>>> import numpy as np
>>> import numpy.linalg as la
>>> np.set_printoptions(precision=2, suppress=True, linewidth=200)
>>> mat = np.array([[5.0, 0.0, -2.0, 2.0],
...     [4.0, 3.0, -4.0, 4.0],
...     [4.0, 4.0, -5.0, 6.0],
...     [0.0, 4.0, -4.0, 5.0]])
>>> print(mat)
[[ 5.  0. -2.  2.]
 [ 4.  3. -4.  4.]
 [ 4.  4. -5.  6.]
 [ 0.  4. -4.  5.]]
>>> W1 = np.array([[9, 4, 6, -3, 9],
...     [9, -6, -8, 1, -1],
...     [7, -6, -7, 4, -1],
...     [3, -4, 5, 1, 0]])
>>> c = np.array([2, 1, 0, 0, 0])
>>> H = np.maximum(mat @ W1 + c, 0)
>>> (H > 0).astype(int)
array([[1, 1, 1, 0, 1],
       [1, 1, 1, 0, 1],
       [1, 0, 1, 0, 1],
       [1, 0, 1, 0, 0]])
>>> la.matrix_rank(H)
np.int64(4)
>>> cent = np.array([[-1, -5], [1, -2], [-1, 3], [2, -4], [-4, -2]])
>>> W1 @ cent
array([[-53, -41],
       [ -1, -59],
       [  6, -58],
       [-10,   4]])
>>> ang = np.radians(180)
>>> r_ = np.eye(4)
>>> r_[2, 2] = r_[0, 0] = np.cos(ang)
>>> r_[2, 0], r_[0, 2] = -np.sin(ang), np.sin(ang)
>>> r_.round(2) + 0
array([[-1.,  0.,  0.,  0.],
       [ 0.,  1.,  0.,  0.],
       [ 0.,  0., -1.,  0.],
       [ 0.,  0.,  0.,  1.]])
>>> M2 = mat @ r_.T
>>> print(np.allclose(la.norm(mat, axis=1), la.norm(M2, axis=1)))
True
>>> round(la.det(r_), 2), np.trace(r_)
(np.float64(1.0), np.float64(0.0))
>>> np.round(la.det(mat[::-1]), 2)
np.float64(9.0)
>>> la.eigvals(mat)
array([3.+0.j, 3.-0.j, 1.+0.j, 1.+0.j])
>>> np.poly(mat)
array([  1.,  -8.,  22., -24.,   9.])
>>> round(la.det(2 * mat), 2), np.round(la.det(mat), 2)
(np.float64(144.0), np.float64(9.0))
>>> np.kron(np.eye(2, dtype=int), mat)
array([[ 5.,  0., -2.,  2.,  0.,  0., -0.,  0.],
       [ 4.,  3., -4.,  4.,  0.,  0., -0.,  0.],
       [ 4.,  4., -5.,  6.,  0.,  0., -0.,  0.],
       [ 0.,  4., -4.,  5.,  0.,  0., -0.,  0.],
       [ 0.,  0., -0.,  0.,  5.,  0., -2.,  2.],
       [ 0.,  0., -0.,  0.,  4.,  3., -4.,  4.],
       [ 0.,  0., -0.,  0.,  4.,  4., -5.,  6.],
       [ 0.,  0., -0.,  0.,  0.,  4., -4.,  5.]])
>>> print(np.round(la.eigvals(mat).sum().real, 2))
8.0
>>> E = np.loadtxt("x.csv", delimiter=",")
>>> E.round(2) + 0
array([[ 0.8 ,  0.07,  0.01, -0.4 ],
       [ 0.07,  0.02, -0.12, -0.03],
       [ 0.01, -0.12,  0.99,  0.  ],
       [-0.4 , -0.03,  0.  ,  0.2 ]])
>>> # applying it twice changes nothing
>>> U, s, VT = la.svd(E)
>>> s.round(2) + 0
array([1., 1., 0., 0.])
>>> M2 = U[:, :2] @ np.diag(s[:2]) @ VT[:2]
>>> la.matrix_rank(E, rtol=0.05)
np.int64(2)
>>> rng = np.random.default_rng(14701)
>>> M2 = E + rng.integers(-2, 3, (4, 2)) @ rng.integers(-2, 3, (2, 4))
>>> M2.round(2) + 0
array([[ 1.8 ,  2.07,  6.01, -3.4 ],
       [-3.93,  4.02, -0.12, -0.03],
       [ 4.01, -4.12,  0.99,  0.  ],
       [-3.4 ,  1.97, -2.  ,  1.2 ]])
>>> np.round(la.svd(M2 - E, compute_uv=False), 2) + 0
array([8.8 , 7.38, 0.  , 0.  ])
>>> M2 - E
array([[ 1.,  2.,  6., -3.],
       [-4.,  4.,  0.,  0.],
       [ 4., -4.,  0.,  0.],
       [-3.,  2., -2.,  1.]])
>>> r = la.matrix_rank(E)
>>> r
np.int64(2)
>>> null = la.svd(E)[2][r:].T
>>> print(null.shape)
(4, 2)
>>> np.round(E @ null, 2) + 0
array([[0., 0.],
       [0., 0.],
       [0., 0.],
       [0., 0.]])
>>> la.matrix_rank(E.T @ E), la.matrix_rank(E @ E.T)
(np.int64(2), np.int64(2))
>>> F = np.loadtxt("w.csv", delimiter=",")
>>> F
array([[  7.17,   0.63, -11.14,   0.09,  -1.73,   3.79, -10.95],
       [  8.72,   0.26,  -9.47,  -1.11,  -2.56,   4.57,  -8.26],
       [  9.92,  -1.53, -10.1 ,   0.88,  -1.05,   3.3 , -10.17],
       [  8.82,   2.29,  -9.08,  -1.05,  -2.64,   2.78,  -9.57],
       [  7.85,  -0.58,  -9.38,  -0.43,  -0.61,   4.42,  -8.85],
       [  7.33,  -0.87, -10.01,  -0.95,  -1.82,   2.31, -10.65],
       [  9.85,  -2.08,  -8.51,   0.87,  -2.34,   4.83,  -9.08],
       [  9.13,  -0.25,  -8.57,  -1.54,  -2.2 ,   4.31,  -8.56],
       [ 11.  ,  -0.86,  -9.24,  -1.03,  -2.56,   2.8 ,  -7.75],
       [  9.94,  -0.29,  -9.12,   0.72,  -2.56,   3.05,  -9.49],
       [  9.4 ,   0.4 ,  -9.61,   1.21,  -2.03,   1.76, -10.21],
       [  9.7 ,  -1.3 ,  -8.09,   0.44,  -2.71,   2.49,  -8.84],
       [  8.96,   2.85,  -9.25,  -0.72,  -1.51,   3.56, -10.07],
       [  7.95,  -0.89,  -9.84,   0.32,  -3.73,   1.73,  -8.45],
       [  9.02,  -0.66,  -8.93,   0.37,  -2.34,   2.69,  -9.61],
       [  7.82,   0.45,  -9.65,   0.59,  -5.06,   3.7 ,  -7.75],
       [  9.54,  -0.71,  -9.64,   0.63,  -3.41,   0.68,  -9.62],
       [  9.47,   0.62,  -8.66,  -0.46,  -3.89,   4.41, -10.21],
       [  9.76,   0.34, -11.15,   0.56,  -2.79,   4.14,  -7.86],
       [  8.45,   0.7 ,  -8.91,   1.74,  -3.92,   3.79, -10.65]])
>>> Xs = F - F.mean(axis=0)
>>> U, s, VT = la.svd(Xs, full_matrices=False)
>>> s ** 2 / (s ** 2).sum()
array([0.26, 0.21, 0.19, 0.13, 0.11, 0.08, 0.03])
>>> np.round((s ** 2).sum() ** 2 / (s ** 4).sum(), 2)
np.float64(5.53)
>>> np.abs(U[:, 0]).argmax()
np.int64(12)
>>> print(VT[0] * np.sign(VT[0, np.abs(VT[0]).argmax()]))
[-0.44  0.73 -0.17 -0.24  0.15  0.22 -0.34]
